$ ipython --no-banner

In [1]: import numpy as np

In [2]: import numpy.linalg as la

In [3]: np.set_printoptions(precision=3, suppress=True, linewidth=120)

In [4]: m1 = np.loadtxt("block8.csv", delimiter=",")

In [5]: print(m1)
[[  3.623  -1.293  -1.82    2.963   5.067  -2.898]
 [ -0.245  -4.215   4.574  -7.513   2.609  -3.701]
 [ -9.249  -0.221   3.509  -4.236  -3.98    8.855]
 [ -1.679   7.71   -0.437  -2.664   8.151  -1.576]
 [ -8.177 -21.505   8.349   3.703  -5.905 -12.576]
 [ -0.497  -6.904  -5.5    13.517  -1.332  -3.528]
 [ -0.508   1.341   8.155  -8.82   11.495   1.768]
 [  1.843   3.228  -6.354  11.726  -1.65  -24.721]
 [-13.224   5.402  -5.632  -0.564  -7.458 -15.117]
 [  3.849  -1.356  10.268   6.916  -0.077  -5.079]
 [ -3.477  10.42    8.299   0.076   3.892   1.288]
 [ -6.863  18.643  -7.06    5.823   1.372  17.276]
 [  3.529   0.968 -10.518   0.733 -10.206  -4.666]
 [  0.707   2.212  -7.173  -1.93    3.509   8.013]
 [ -6.358  -5.945   7.177  -1.04    1.795   6.614]
 [  1.964   9.678  -0.158  -6.371 -10.394  13.367]
 [  0.292  -4.416  11.057  -3.951   4.47    8.462]
 [ -6.35    0.094  -1.117  -7.442 -11.177   3.706]
 [ 11.11   -6.55    6.583   0.779  16.178  -4.427]
 [ -6.247  -3.967  -9.493   9.299  -4.533   5.311]
 [  5.808  -7.322  -5.921  -0.746 -10.681  -8.009]
 [  1.322  -2.76    4.802  -9.148  -0.546   5.391]
 [  4.42   -9.901   6.107  -1.378 -10.897   9.587]
 [  9.282   6.827  -9.225  -4.153  -2.618 -12.783]]

In [6]: cov = np.cov(m1, rowvar=False)

In [7]: print(m1.std(axis=0))
[5.82  7.914 6.915 6.092 7.165 9.636]

In [8]: print(np.polyfit(m1[:, 1], m1[:, 3], 1))
[-0.074 -0.215]

In [9]: Y = np.c_[m1[:, :5] @ np.array([[1, 0, -1, -1, 0],
   ...:     [-1, 0, 1, -1, -2],
   ...:     [1, 0, 2, 2, -2],
   ...:     [1, 0, -2, 2, -2],
   ...:     [-2, 1, -1, 0, -1]]), np.array([3, 5, 4, -1, -9, 8, -1, 2, 9, 3, 9, 6, 3, -5, -8, -1, 5, 5, 1, -5, -7, -9, 5, 7])]

In [10]: print(Y)
[[ -4.075   5.067 -19.549  -0.044  -4.767   3.   ]
 [ -4.187   2.609  17.595  -1.418  11.699   5.   ]
 [ -1.795  -3.98   28.498   8.016   5.876   4.   ]
 [-28.792   8.151   5.692 -12.233 -17.369  -1.   ]
 [ 37.19   -5.905   1.869  53.786  24.811  -9.   ]
 [ 17.088  -1.332 -43.109  23.435  -0.894   8.   ]
 [-25.504  11.495  24.304  -2.163 -12.847  -1.   ]
 [  7.287  -1.65  -33.125   5.673 -15.55    2.   ]
 [ -9.906  -7.458  15.948  -4.57    9.046   9.   ]
 [ 22.543  -0.077   1.576  31.875 -31.579   3.   ]
 [-13.306   3.892  26.451   9.807 -41.482   9.   ]
 [-29.487   1.372  -1.632 -14.254 -36.184   6.   ]
 [ 13.188 -10.206 -14.857 -24.067  27.84    3.   ]
 [-17.626   3.509 -12.49  -21.125  10.273  -5.   ]
 [  2.134   1.795  15.052  24.577  -2.179  -8.   ]
 [  6.545 -10.394  30.534 -24.7     4.096  -1.   ]
 [  2.874   4.47   20.838  18.336  -9.85    5.   ]
 [  7.351 -11.177  30.271 -10.862  28.107   5.   ]
 [ -7.334  16.178 -22.23   10.164 -17.802   1.   ]
 [  6.592  -4.533 -30.771   9.826  12.855  -5.   ]
 [ 27.825 -10.681 -12.799 -11.82   38.659  -7.   ]
 [  0.828  -0.546  24.364  -7.254  14.758  -9.   ]
 [ 40.844 -10.897  11.546  14.939  21.241   5.   ]
 [ -5.687  -2.618  -9.981 -42.865  15.72    7.   ]]

In [11]: print(np.round(la.lstsq(m1, Y[:, 0])[0], 3) + 0)
[ 1. -1.  1.  1. -2.  0.]

In [12]: print(la.matrix_rank(Y))
6

In [13]: print(la.norm(la.qr(m1)[0].T @ Y, axis=0) ** 2 / ((Y ** 2).sum(axis=0) + 1e-12))
[1.   1.   1.   1.   1.   0.29]

In [14]: Xc = (m1 - m1.mean(axis=0)) / m1.std(axis=0)

In [15]: print(Xc.std(axis=0))
[1. 1. 1. 1. 1. 1.]

In [16]: print(np.argwhere(np.abs(Xc) > 2))
[[ 4  1]
 [ 5  3]
 [ 7  5]
 [ 8  0]
 [11  1]
 [18  0]
 [18  4]]

In [17]: c = la.lstsq(np.delete(Xc, 4, axis=1), Xc[:, 4])[0]

In [18]: print(np.abs(c).argmax())
2

In [19]: print(c)
[ 0.258  0.385  0.594  0.187 -0.066]

In [20]: proj = m1 @ la.solve(m1.T @ m1, m1.T)

In [21]: print(la.matrix_rank(np.eye(24) - proj))
18

In [22]: print(np.round(la.eigvalsh(proj), 3) + 0)
[0. 0. 0. 0. 0. 0. 0. 0. 0. 0. 0. 0. 0. 0. 0. 0. 0. 0. 1. 1. 1. 1. 1. 1.]

In [23]: W0 = np.loadtxt("mat.csv", delimiter=",")

In [24]: print(W0)
[[ 3. -1.  3. -3.  0.  2. -3.  2. -3.  0. -1.  1. -1. -1.  1. -1.]
 [ 0.  0. -2. -1.  1.  2. -1. -3.  0. -1.  3.  0.  3. -2. -3.  0.]
 [ 0.  0.  0. -3. -2.  3. -2.  3. -3.  3.  3. -1.  0.  2.  1.  1.]
 [ 0.  0.  0.  0. -2.  1.  3.  0. -3.  2. -2.  0.  3.  1.  2.  3.]
 [ 0.  0.  0.  0. -1.  1.  1.  0. -3.  1.  3.  0.  0.  0.  0. -2.]
 [ 0.  0.  0.  0.  0. -2.  0. -3. -1.  0.  3.  1. -3.  0. -1. -2.]
 [ 0.  0.  0.  0.  0.  0. -3.  0.  1. -2. -3.  0. -2. -3.  3. -3.]
 [ 0.  0.  0.  0.  0.  0.  0.  1.  0.  3.  2.  3. -2.  2. -1. -3.]
 [ 0.  0.  0.  0.  0.  0.  0.  0.  0.  0.  1.  2.  2.  2.  3. -2.]
 [ 0.  0.  0.  0.  0.  0.  0.  0.  0. -2.  1.  0.  2. -1. -1.  2.]
 [ 0.  0.  0.  0.  0.  0.  0.  0.  0.  0.  0.  2. -1.  1. -1. -3.]
 [ 0.  0.  0.  0.  0.  0.  0.  0.  0.  0.  0.  3. -1.  3. -3.  0.]
 [ 0.  0.  0.  0.  0.  0.  0.  0.  0.  0.  0.  0.  1. -2.  1.  1.]
 [ 0.  0.  0.  0.  0.  0.  0.  0.  0.  0.  0.  0.  0.  1. -2.  2.]
 [ 0.  0.  0.  0.  0.  0.  0.  0.  0.  0.  0.  0.  0.  0. -1.  1.]
 [ 0.  0.  0.  0.  0.  0.  0.  0.  0.  0.  0.  0.  0.  0.  0.  0.]]

In [25]: rng = np.random.default_rng(82885)

In [26]: Y = W0 + rng.integers(-2, 3, (16, 15)) @ rng.integers(-2, 3, (15, 16))

In [27]: print(Y)
[[-17.  -8.  -5.   8.   1.  16.  -4.  18. -13.   0.  -8.   5. -11.   0.   7.   1.]
 [-13.  17.  11.   2.   0.  -3. -13.  -1.  11.   9.   3. -11.   3. -10.  -7. -12.]
 [-13.   0.   2.  11.   3.   2.  -3.  12. -18.  -4.  -6. -14.   1.   2.  12.   0.]
 [  3.  -3.   4.  -7.  -3.  -2.   9.  -1.  -6.  -6.  -5.  -9.  -2.  -6.  -3.   0.]
 [ -7.  -1.   1.  -8.  -9.   0.  -3.  -1.  -4.  -3.  -4.  -7. -16.   1.  -9.  -3.]
 [ -2.  -6.   0.  12.  -9.  -5.  -8.   0.  -2.  -7.  -3.  -5.   0.   4.  -3.   8.]
 [ 11.  -8. -17.  -4.   5.   3.  -9.  14.  -7.  -3.  -5.  -9.  -4.  -4.   7.   3.]
 [  1.   2. -19. -14.  -8.   1.   6.   0.  11.  -1.   5.   0.  -6.   7.  -7.   6.]
 [  2.   1.  17.  -1.  -5.  -3.   4. -11.   4.  -3.   2.  -3.  13.   2.   4. -10.]
 [ -3.   1.   6.  -2.   2.  -2.   1.   1.  -1.  -3.   1.   7.  -1.  -5.  -2.   0.]
 [ 10.   2.   3.   8.  -5. -16.  -7.  -7.   2.   2.   5.  -3.   6.   6.  -7.   2.]
 [-10.   1.  -4.  -8.  -2.   5.  16.   3.   8.  -5.  -8.  -2. -13.   1.   0.   8.]
 [ -7.   7.  -4.  -8.   1.   5.  -5.   7.  10.   9.  -8. -10.  -5. -10.  -3.  -4.]
 [  6.  -7.  -6.  -3.  -3.   0.   6.   2.   2.  -7.   3.   1.  -1.  -2.   8.  10.]
 [ -2.  10.   1.   0.   6. -12.   7.   2.  -1.   7.   2. -11.  -8.   3.  -2.   3.]
 [  4.   2.  -3.   2.  -4.   1. -20.  10.   3.   2.  10. -10.  -1.  -6. -12.  -6.]]

In [28]: print(la.matrix_rank(Y - W0, tol=1e-8))
15
